$ python3 -q
>>> import numpy as np
>>> from numpy import linalg as LA
>>> np.set_printoptions(precision=3, suppress=True, linewidth=200)
>>> mat = np.load("data.npy")
>>> mat
array([[10, 10,  5, 11,  7],
       [ 6,  6,  1,  7,  3],
       [ 5,  5,  0,  6,  2],
       [ 2,  2, -3,  3, -1],
       [ 2,  2, -3,  3, -1]])
>>> U, sv, Vt = LA.svd(mat)
>>> V = Vt[:(sv > 1e-8).sum()]
>>> rng = np.random.default_rng(309)
>>> vec = mat[2] + -3 * mat[3] + rng.integers(2) * np.eye(5)[3]
>>> vec
array([-1., -1.,  9., -2.,  5.])
>>> np.round(V.T @ V, 3) + 0
array([[ 0.278,  0.278,  0.   ,  0.333,  0.111],
       [ 0.278,  0.278,  0.   ,  0.333,  0.111],
       [ 0.   ,  0.   ,  0.714, -0.143,  0.429],
       [ 0.333,  0.333, -0.143,  0.429,  0.048],
       [ 0.111,  0.111,  0.429,  0.048,  0.302]])
>>> np.round(LA.norm(vec - V.T @ V @ vec), 3)
np.float64(0.756)
>>> F = np.load("a.npy")
>>> F
array([[-3,  2,  3, -1],
       [-2, -1, -1,  1],
       [ 1,  3, -1,  1],
       [-2,  3, -1, -1]])
>>> Y = F[0, 0] * F[1:] - np.outer(F[1:, 0], F[0])
>>> print(Y)
[[  0   7   9  -5]
 [  0 -11   0  -2]
 [  0  -5   9   1]]
>>> print(LA.matrix_rank(Y), LA.matrix_rank(F))
3 4
>>> F[:, 0] / F[0, 0]
array([ 1.   ,  0.667, -0.333,  0.667])
>>> q, V = LA.qr(F[:, :1])[0], LA.qr(F[:, 1:])[0]
>>> sv = LA.svd(q.T @ V, compute_uv=False)
>>> (sv > 0.9).sum()
np.int64(0)
>>> print(np.round(LA.norm(q @ q.T - V @ V.T, 2), 3))
1.0
>>> np.degrees(np.arccos(sv.clip(0, 1)))
array([56.443])
>>> sv
array([0.553])
>>> z = rng.permutation(4)
>>> z
array([1, 2, 0, 3])
>>> Y = F[z][:, z]
>>> np.sort(np.abs(LA.eigvals(Y)))
array([2.754, 2.754, 2.765, 4.291])
>>> Y
array([[-1, -1, -2,  1],
       [ 3, -1,  1,  1],
       [ 2,  3, -3, -1],
       [ 3, -1, -2, -1]])
>>> np.trace(Y)
np.int64(-6)
>>> round(LA.det(Y), 3), round(float(LA.det(F[z])), 3)
(np.float64(90.0), 90.0)
>>> J = np.load("m.npy")
>>> print(J)
[[0 0 1 0]
 [0 0 0 0]
 [1 0 0 0]
 [0 0 0 0]]
>>> # column 3 repeats column 1
>>> ev, V = LA.eigh(J)
>>> vec = np.array([0, -4, 4, 3])
>>> vec @ J @ vec
np.int64(0)
>>> LA.eigvalsh(J[1:, 1:])
array([0., 0., 0.])
>>> (np.sign(V[:, -1].round(6)) == np.sign(V[0, -1].round(6))).astype(int)
array([1, 0, 1, 0])
>>> np.round(V * np.abs(ev) @ V.T, 3) + 0
array([[1., 0., 0., 0.],
       [0., 0., 0., 0.],
       [0., 0., 1., 0.],
       [0., 0., 0., 0.]])
>>> vec @ J @ vec / (vec @ vec), ev[0], ev[-1]
(np.float64(0.0), np.float64(-1.0), np.float64(1.0))
>>> print(np.round(np.trace(LA.pinv(J) @ J), 3))
2.0
>>> print(LA.lstsq(J[:-1].T, J[-1])[2])
2
>>> print(np.abs(np.diag(LA.qr(J)[1])) > 1e-9)
[ True False  True False]
>>> np.unique(J.round(6), axis=0).shape
(3, 4)
>>> rk = LA.matrix_rank(J)
>>> rk
np.int64(2)
>>> null = LA.svd(J)[2][rk:].T
>>> print([int(LA.matrix_rank(J[:i])) for i in range(1, len(J) + 1)])
[1, 1, 2, 2]
>>> np.allclose(J @ null, 0)
True
>>> [int(LA.matrix_rank(np.delete(J, i, axis=0))) for i in range(4)]
[1, 2, 1, 2]
>>> U, sv, Vt = LA.svd(J)
>>> V = Vt[:(sv > 1e-8).sum()]
>>> vec = J[2] + 2 * J[0] + rng.integers(2) * np.eye(4)[0]
>>> vec
array([2., 0., 2., 0.])
>>> np.diag(V.T @ V)
array([1., 0., 1., 0.])
>>> LA.matrix_rank(np.vstack([J, vec]))
np.int64(2)
>>> np.allclose(V.T @ V @ vec, vec)
True
>>> V.T @ V
array([[1., 0., 0., 0.],
       [0., 0., 0., 0.],
       [0., 0., 1., 0.],
       [0., 0., 0., 0.]])
>>> np.round(LA.norm(vec - V.T @ V @ vec), 3)
np.float64(0.0)
>>> data = np.load("case5.npy")
>>> print(data)
[[ 4.  5. -5.]
 [ 4.  4. -4.]
 [ 4.  5. -5.]]
>>> rk = LA.matrix_rank(data)
>>> rk
np.int64(2)
>>> null = LA.svd(data)[2][rk:].T
>>> null @ null.T
array([[0. , 0. , 0. ],
       [0. , 0.5, 0.5],
       [0. , 0.5, 0.5]])
>>> null.shape
(3, 1)
>>> [int(LA.matrix_rank(data[:i])) for i in range(1, len(data) + 1)]
[1, 2, 2]
>>> print([int(LA.matrix_rank(np.delete(data, i, axis=0))) for i in range(3)])
[2, 1, 2]
>>> LA.matrix_rank(data.T @ data), LA.matrix_rank(data @ data.T)
(np.int64(2), np.int64(2))
>>> m1 = np.load("x.npy")
>>> m1
array([[ 0.   , -0.704, -0.42 ],
       [-0.062, -0.162,  0.878],
       [ 0.996, -0.053,  0.068],
       [ 0.062,  0.69 , -0.217]])
>>> proj = m1 @ LA.solve(m1.T @ m1, m1.T)
>>> np.trace(proj)
np.float64(3.0)
>>> np.allclose(proj @ proj, proj)
True
>>> proj
array([[ 0.672, -0.255,  0.009, -0.394],
       [-0.255,  0.802,  0.007, -0.306],
       [ 0.009,  0.007,  1.   ,  0.01 ],
       [-0.394, -0.306,  0.01 ,  0.527]])
>>> np.round(LA.eigvalsh(proj), 3) + 0
array([0., 1., 1., 1.])
>>> U, sv, Vt = LA.svd(data)
>>> sv.round(3) + 0
array([13.403,  0.597,  0.   ])
>>> np.argmax(sv[:-1] / (sv[1:] + 1e-6)) + 1
np.int64(2)
>>> Y = U[:, :2] @ np.diag(sv[:2]) @ Vt[:2]
>>> Y
array([[ 4.,  5., -5.],
       [ 4.,  4., -4.],
       [ 4.,  5., -5.]])
>>> LA.matrix_rank(data, rtol=0.05)
np.int64(1)
>>> round(float(LA.norm(data - Y) / LA.norm(data)), 3)
0.0
>>> print(LA.matrix_rank(Y))
2
>>> round(float(LA.norm(data - Y, 2)), 3), np.round(sv[2], 3)
(0.0, np.float64(0.0))
>>> print(round(np.abs(data - Y).max(), 3))
0.0
>>> print(LA.svd(m1, compute_uv=False))
[1. 1. 1.]
>>> np.round(m1.T @ m1, 3) + 0
array([[1., 0., 0.],
       [0., 1., 0.],
       [0., 0., 1.]])
>>> r0 = np.array([4, -4, 2])
>>> np.array([np.convolve(row, r0, "same") for row in m1])
array([[-2.816,  1.136,  0.272],
       [-0.398,  4.036, -3.837],
       [-4.197,  2.479, -0.38 ],
       [ 2.509, -3.504,  2.249]])
>>> np.convolve(m1[0], r0)
array([ 0.   , -2.816,  1.136,  0.272, -0.84 ])
>>> np.correlate(m1[0], m1[3], "full")
array([ 0.   ,  0.153, -0.394, -0.333, -0.026])
>>> feats = np.load("layer3.npy")
>>> feats
array([[ 0.495,  0.707,  0.505],
       [ 0.707,  0.01 , -0.707],
       [ 0.505, -0.707,  0.495]])
>>> # symmetric
>>> vec = np.array([2, -1, 3])
>>> np.sort(np.abs(np.degrees(np.angle(LA.eigvals(feats)))))
array([  0.,   0., 180.])
>>> Y = np.array([[5, -2, -1], [0, 3, -4]])
>>> C = np.kron(Y, feats)
>>> np.round(LA.norm(C, 2), 3), round(LA.norm(Y, 2) * LA.norm(feats, 2), 3)
(np.float64(5.541), np.float64(5.541))
>>> C.shape
(6, 9)
>>> z = rng.permutation(3)
>>> Y = feats[:, z] * rng.choice([-1, 1], 3)
>>> Y
array([[ 0.495, -0.505, -0.707],
       [ 0.707,  0.707, -0.01 ],
       [ 0.505, -0.495,  0.707]])
>>> U, _, Vt = LA.svd(feats.T @ Y)
>>> print(z)
[0 2 1]
>>> np.round(U @ Vt, 3) + 0
array([[ 1.,  0.,  0.],
       [ 0.,  0., -1.],
       [ 0., -1.,  0.]])
>>> A = np.array([[4, 2, 0, 2],
...     [-2, -1, 0, -1],
...     [-4, -2, 0, -2],
...     [2, 1, 0, 1],
...     [2, 1, 0, 1],
...     [2, 1, 0, 1]])
>>> A
array([[ 4,  2,  0,  2],
       [-2, -1,  0, -1],
       [-4, -2,  0, -2],
       [ 2,  1,  0,  1],
       [ 2,  1,  0,  1],
       [ 2,  1,  0,  1]])
>>> # null space of dimension 3
>>> r0, g = A[3], A[2]
>>> r0 @ r0
np.int64(6)
>>> p = (r0 @ g) / (r0 @ r0) * r0
>>> (g - p) @ r0
np.float64(0.0)
>>> np.round(LA.norm(r0 + g) ** 2 + LA.norm(r0 - g) ** 2, 3)
np.float64(60.0)
>>> p
array([-4., -2., -0., -2.])
>>> LA.matrix_rank(A, rtol=0.1)
np.int64(1)
>>> round(LA.norm(A, 2) / LA.norm(A), 3)
np.float64(1.0)
>>> [round(float(x), 3) for x in LA.svd(A, compute_uv=False)[:3]]
[8.485, 0.0, 0.0]
>>> LA.lstsq(A[:-1].T, A[-1])[2]
np.int32(1)
>>> np.allclose(A[:-1].T @ LA.lstsq(A[:-1].T, A[-1])[0], A[-1])
True
>>> W0 = np.array([[0.9, -2.6, 0.1, -0.3, 0.5, 1.0],
...     [-0.3, -0.5, 0.9, -0.9, -1.5, -0.8],
...     [1.1, -1.7, 1.9, -1.1, 0.2, 0.4],
...     [1.2, -0.4, 0.2, -0.4, 1.9, -0.9],
...     [1.1, 0.2, -1.0, 0.8, -1.4, 0.9],
...     [0.7, 0.4, 2.8, 0.1, 0.8, 0.6]])
>>> W0
array([[ 0.9, -2.6,  0.1, -0.3,  0.5,  1. ],
       [-0.3, -0.5,  0.9, -0.9, -1.5, -0.8],
       [ 1.1, -1.7,  1.9, -1.1,  0.2,  0.4],
       [ 1.2, -0.4,  0.2, -0.4,  1.9, -0.9],
       [ 1.1,  0.2, -1. ,  0.8, -1.4,  0.9],
       [ 0.7,  0.4,  2.8,  0.1,  0.8,  0.6]])
>>> z = rng.permutation(6)
>>> z
array([5, 3, 2, 1, 4, 0])
>>> Y = W0[z][:, z]
>>> np.diag(Y)
array([ 0.6, -0.4,  1.9, -0.5, -1.4,  0.9])
>>> round(np.trace(Y), 3)
np.float64(1.1)
